>>> import numpy as np
>>> import numpy.linalg as la
>>> np.set_printoptions(suppress=True, linewidth=160)
>>> A = np.array([[-1, 0], [0, 1], [-1, -1]])
>>> A
array([[-1,  0],
       [ 0,  1],
       [-1, -1]])
>>> A.reshape(-1, 2)
array([[-1,  0],
       [ 0,  1],
       [-1, -1]])
>>> A.reshape(2, -1)
array([[-1,  0,  0],
       [ 1, -1, -1]])
>>> print(A.ravel(order="F"))
[-1  0 -1  0  1 -1]
>>> T = A.reshape(3, 2, -1)
>>> T.shape
(3, 2, 1)
>>> T.sum(axis=1)
array([[-1],
       [ 1],
       [-2]])
>>> print(T[:, 0])
[[-1]
 [ 0]
 [-1]]
>>> np.einsum("ihd,jhd->hij", T, T).shape
(2, 3, 3)
>>> np.swapaxes(T, 1, 2)[0]
array([[-1,  0]])
>>> vec = np.array([0, 1])
>>> target = A @ vec
>>> coef, lr = np.zeros(2), 1 / la.norm(A, 2) ** 2
>>> for i in range(12):
...     coef -= lr * A.T @ (A @ coef - target)
...     if i % 2 == 0: print(i, round(la.norm(A @ coef - target), 2))
... 
0 0.47
2 0.21
4 0.09
6 0.04
8 0.02
10 0.01
>>> round(la.cond(A), 2)
np.float64(1.73)
>>> K = np.load("out8.npy")
>>> K
array([[-0.8 ,  0.4 , -0.76, -0.2 ],
       [-1.5 ,  1.6 , -3.19,  1.  ],
       [ 0.  , -0.3 ,  0.57, -0.2 ],
       [-0.9 ,  1.2 , -2.38,  0.  ],
       [-0.5 , -1.9 ,  3.8 , -1.6 ],
       [-0.1 , -1.1 ,  2.19, -1.  ],
       [-0.9 , -0.8 ,  1.56,  0.5 ],
       [ 0.1 , -1.  ,  2.01, -0.3 ],
       [ 0.5 , -0.6 ,  1.2 ,  0.2 ],
       [-0.4 , -0.1 ,  0.18,  1.4 ],
       [ 0.6 , -0.5 ,  1.  , -0.4 ],
       [-1.4 , -1.2 ,  2.39,  1.3 ],
       [-2.2 ,  0.1 , -0.2 , -0.1 ],
       [-0.4 ,  0.4 , -0.8 ,  0.8 ],
       [-1.  ,  2.1 , -4.21,  0.2 ],
       [-1.3 , -0.1 ,  0.19,  0.8 ],
       [ 0.2 , -0.6 ,  1.22, -0.9 ],
       [-1.8 ,  0.7 , -1.34, -0.5 ],
       [-0.3 ,  0.4 , -0.78, -0.7 ],
       [-0.7 , -0.4 ,  0.83,  0.4 ],
       [-0.4 ,  0.1 , -0.2 , -1.6 ],
       [ 0.6 , -1.7 ,  3.4 ,  0.  ],
       [-0.3 , -0.3 ,  0.61,  1.2 ],
       [ 0.5 ,  0.1 , -0.21, -0.7 ]])
>>> r0, v = A[0], A[1]
>>> print(r0 @ r0)
1
>>> print(r0 @ v)
0
>>> p = (r0 @ v) / (r0 @ r0) * r0
>>> p
array([-0.,  0.])
>>> round(np.log10(la.cond(K)))
2
>>> la.matrix_rank(K, rtol=0.1)
np.int64(3)
>>> round(float(la.norm(K, 2) / la.norm(K)), 2)
0.87
>>> [round(float(x), 2) for x in la.svd(K, compute_uv=False)[:3]]
[10.48, 4.49, 3.68]
>>> F = np.load("test8.npy")
>>> F
array([[0, 1, 0, 1],
       [1, 0, 0, 1],
       [0, 0, 0, 0],
       [1, 1, 0, 0]])
>>> print(np.argwhere(np.triu(F)))
[[0 1]
 [0 3]
 [1 3]]
>>> F @ F
array([[2, 1, 0, 1],
       [1, 2, 0, 1],
       [0, 0, 0, 0],
       [1, 1, 0, 2]])
>>> print(np.trace(F @ F @ F) // 6)
1
>>> L = np.diag(F.sum(axis=1)) - F
>>> L
array([[ 2, -1,  0, -1],
       [-1,  2,  0, -1],
       [ 0,  0,  0,  0],
       [-1, -1,  0,  2]])
>>> np.round(la.eigvalsh(L), 2) + 0
array([0., 0., 3., 3.])
>>> la.matrix_rank(F, rtol=0.1)
np.int64(3)
>>> [round(float(x), 2) for x in la.svd(F, compute_uv=False)[:3]]
[2.0, 1.0, 1.0]
>>> la.cond(F) > 100
np.True_
>>> evals, vecs = la.eigh(F)
>>> vec = np.array([2, 2, -1, 0])
>>> np.round(vecs * np.maximum(evals, 0) @ vecs.T, 2)
array([[0.67, 0.67, 0.  , 0.67],
       [0.67, 0.67, 0.  , 0.67],
       [0.  , 0.  , 0.  , 0.  ],
       [0.67, 0.67, 0.  , 0.67]])
>>> vec @ F @ vec
np.int64(8)
>>> np.round(vecs * np.abs(evals) @ vecs.T, 2)
array([[1.33, 0.33, 0.  , 0.33],
       [0.33, 1.33, 0.  , 0.33],
       [0.  , 0.  , 0.  , 0.  ],
       [0.33, 0.33, 0.  , 1.33]])
>>> print(round(vec @ F @ vec / (vec @ vec), 2), np.round(evals[0], 2), round(float(evals[-1]), 2))
0.89 -1.0 2.0
>>> np.round(la.eigvalsh(F).min(), 2)
np.float64(-1.0)
>>> rk = la.matrix_rank(F)
>>> rk
np.int64(3)
>>> ns = la.svd(F)[2][rk:].T
>>> [int(la.matrix_rank(np.delete(F, i, axis=0))) for i in range(4)]
[2, 2, 3, 2]
>>> ns @ ns.T
array([[0., 0., 0., 0.],
       [0., 0., 0., 0.],
       [0., 0., 1., 0.],
       [0., 0., 0., 0.]])
>>> F @ ns
array([[0.],
       [0.],
       [0.],
       [0.]])
>>> [int(la.matrix_rank(F[:i])) for i in range(1, len(F) + 1)]
[1, 2, 2, 3]
>>> print(ns.shape)
(4, 1)
>>> print(la.matrix_rank(F.T @ F), la.matrix_rank(F @ F.T))
3 3
>>> [int(la.matrix_rank(F[:, :j + 1])) for j in range(4)]
[1, 2, 2, 3]
>>> mat = np.load("case9.npy")
>>> mat
array([[  0,   2,  -1,  -2,   2,  -2],
       [  5,   2,  -4,  -2,  -3,   4],
       [ -1,   0,  -3,   5,   3,   2],
       [ -2,  -1,  -2,   3,   2,   3],
       [  5,  -4,  -2,  -2,   2,  -2],
       [  4,  -4,   0,   2,  -3,  -3],
       [ -4,   3,   1,   4,   3,   5],
       [-10,  -2,   7,   2,   8, -10]])
>>> hat = mat @ la.solve(mat.T @ mat, mat.T)
>>> np.round(hat @ mat[:, 2], 2) + 0
array([-1., -4., -3., -2., -2.,  0.,  1.,  7.])
>>> la.matrix_rank(np.eye(8) - hat)
np.int64(2)
>>> vec = np.array([4, -3, -2, 3, 2, -1])
>>> target = mat @ vec
>>> np.round(la.pinv(mat) @ mat, 2) + 0
array([[1., 0., 0., 0., 0., 0.],
       [0., 1., 0., 0., 0., 0.],
       [0., 0., 1., 0., 0., 0.],
       [0., 0., 0., 1., 0., 0.],
       [0., 0., 0., 0., 1., 0.],
       [0., 0., 0., 0., 0., 1.]])
>>> np.round(la.solve(mat.T @ mat, mat.T @ target), 2)
array([ 4., -3., -2.,  3.,  2., -1.])
>>> try:
...     la.solve(mat, target)
... except la.LinAlgError as e:
...     print("failed:", e)
... 
failed: Last 2 dimensions of the array must be square
>>> rng = np.random.default_rng(702)
>>> target = target + 0.1 * rng.normal(size=8)
>>> target.round(2)
array([ -4.09,   5.91,  21.12,   8.8 ,  36.07,  30.91, -13.87, -15.81])
>>> coef, *_ = la.lstsq(mat, target)
>>> round(float(la.norm(target - mat @ coef)), 2)
0.22
>>> print(np.round(mat.T @ (target - mat @ coef), 2) + 0)
[0. 0. 0. 0. 0. 0.]
>>> lab = rng.permutation(6)
>>> other = mat[:, lab] * rng.choice([-1, 1], 6)
>>> other
array([[-2,  2,  1,  2,  0,  2],
       [-2, -3,  4, -4, -5,  2],
       [ 5,  3,  3, -2,  1,  0],
       [ 3,  2,  2, -3,  2, -1],
       [-2,  2,  2,  2, -5, -4],
       [ 2, -3,  0,  3, -4, -4],
       [ 4,  3, -1, -5,  4,  3],
       [ 2,  8, -7, 10, 10, -2]])
>>> Uu, _, vt = la.svd(mat.T @ other)
>>> np.round(Uu @ vt, 2) + 0
array([[ 0.,  0.,  0.,  0., -1.,  0.],
       [ 0.,  0.,  0.,  0.,  0.,  1.],
       [ 0.,  0., -1.,  0.,  0.,  0.],
       [ 1.,  0.,  0.,  0.,  0.,  0.],
       [ 0.,  1.,  0.,  0.,  0.,  0.],
       [ 0.,  0.,  0., -1.,  0.,  0.]])
>>> lab
array([3, 4, 2, 5, 0, 1])
>>> m1 = np.load("dump.npy")
>>> m1
array([[3, 1, 1, 3, 3, 1, 0, 4],
       [3, 2, 4, 0, 4, 0, 2, 5],
       [0, 4, 2, 5, 1, 2, 2, 4]])
>>> other = m1[0, 0] * m1[1:] - np.outer(m1[1:, 0], m1[0])
>>> print(other)
[[ 0  3  9 -9  3 -3  6  3]
 [ 0 12  6 15  3  6  6 12]]
>>> np.flatnonzero(~other.round(6).any(axis=1))
array([], dtype=int64)
>>> data = np.loadtxt("m.csv", delimiter=",")
>>> data
array([[-5.,  0.,  0.],
       [ 0., -4.,  0.],
       [ 0.,  0., -4.]])
>>> evals, vecs = la.eigh(data)
>>> vec = np.array([-3, 2, -1])
>>> print(vecs * np.abs(evals) @ vecs.T)
[[5. 0. 0.]
 [0. 4. 0.]
 [0. 0. 4.]]
>>> print(vec @ data @ vec)
-65.0
>>> vecs * np.maximum(evals, 0) @ vecs.T
array([[0., 0., 0.],
       [0., 0., 0.],
       [0., 0., 0.]])
>>> lab = rng.permutation(3)
>>> lab
array([1, 0, 2])
>>> other = data[lab][:, lab]
>>> print(np.trace(other))
-13.0
>>> np.round(np.sort(np.abs(la.eigvals(other))), 2)
array([4., 4., 5.])
>>> E = np.load("sample17.npy")
>>> E
array([[-0.36, -0.01,  2.42, -1.17,  2.06, -3.67],
       [-4.21, -1.53,  0.22, -2.16,  0.09,  0.49],
       [-0.68, -3.49,  1.78, -1.95,  2.22,  0.67],
       [-0.02,  2.34, -0.64,  1.94,  2.22,  3.23],
       [ 2.61,  2.58,  0.15,  1.77, -1.66,  2.37],
       [ 2.96, -0.45,  1.52,  3.5 ,  1.05, -0.57],
       [-2.65,  1.56,  1.09,  2.79,  0.46, -2.52],
       [-0.61,  0.95,  0.67,  0.25,  2.02, -4.38],
       [-0.96, -3.34, -0.26, -2.23, -0.54,  2.76],
       [ 0.17, -0.54, -0.54, -2.96,  3.58,  1.67],
       [ 1.06,  0.85, -0.13,  3.25, -3.45, -0.82],
       [ 1.05, -1.33,  1.04, -2.41,  1.29, -3.69],
       [ 2.67,  2.67, -1.66, -2.54, -0.98,  0.76],
       [-0.32, -3.1 ,  1.72,  2.65, -2.24,  0.52],
       [-2.23, -0.63,  1.31,  2.79, -0.69, -3.11],
       [ 0.63, -4.83,  0.39,  0.6 , -0.61,  0.65]])
>>> Ac = (E - E.mean(axis=0)) / E.std(axis=0)
>>> np.argwhere(np.abs(Ac) > 2)
array([[ 1,  0],
       [10,  4],
       [12,  2]])
>>> coef = la.lstsq(np.delete(Ac, 2, axis=1), Ac[:, 2])[0]
>>> np.abs(coef).argmax()
np.int64(1)
>>> coef.round(2) + 0
array([ 0.  , -0.53,  0.46,  0.3 , -0.51])
>>> round(1 - np.var(Ac[:, 2] - np.delete(Ac, 2, axis=1) @ coef), 2)
np.float64(0.66)
>>> other = np.c_[E[:, :1] @ np.array([[6]]), np.array([3, -3, -3, 0, 2, -3, -3, -1, 2, -1, 1, 3, -1, -1, 1, 2])]
>>> print(other.round(2))
[[ -2.16   3.  ]
 [-25.26  -3.  ]
 [ -4.08  -3.  ]
 [ -0.12   0.  ]
 [ 15.66   2.  ]
 [ 17.76  -3.  ]
 [-15.9   -3.  ]
 [ -3.66  -1.  ]
 [ -5.76   2.  ]
 [  1.02  -1.  ]
 [  6.36   1.  ]
 [  6.3    3.  ]
 [ 16.02  -1.  ]
 [ -1.92  -1.  ]
 [-13.38   1.  ]
 [  3.78   2.  ]]
>>> la.matrix_rank(other)
np.int64(2)
>>> dist = la.norm(E[:, None] - E[None], axis=-1)
>>> print(dist[:5, :5].round(2))
[[0.   6.64 5.66 8.5  8.92]
 [6.64 0.   4.83 7.88 9.24]
 [5.66 4.83 0.   7.87 9.06]
 [8.5  7.88 7.87 0.   4.84]
 [8.92 9.24 9.06 4.84 0.  ]]
>>> np.round(la.norm(E, axis=1), 2)
array([5.01, 5.  , 5.  , 5.  , 5.  , 5.  , 5.  , 5.01, 5.  , 5.  , 5.  , 5.  , 5.  , 5.  , 5.  , 5.  ])
>>> np.flatnonzero(dist[6] < dist.mean() / 2)
array([ 6, 14])
>>> (dist + 1e9 * np.eye(16)).round(6).argmin(axis=1)
array([ 7,  8,  8,  4, 10, 10, 14,  0,  2,  2,  4,  0,  4, 15,  6, 13])
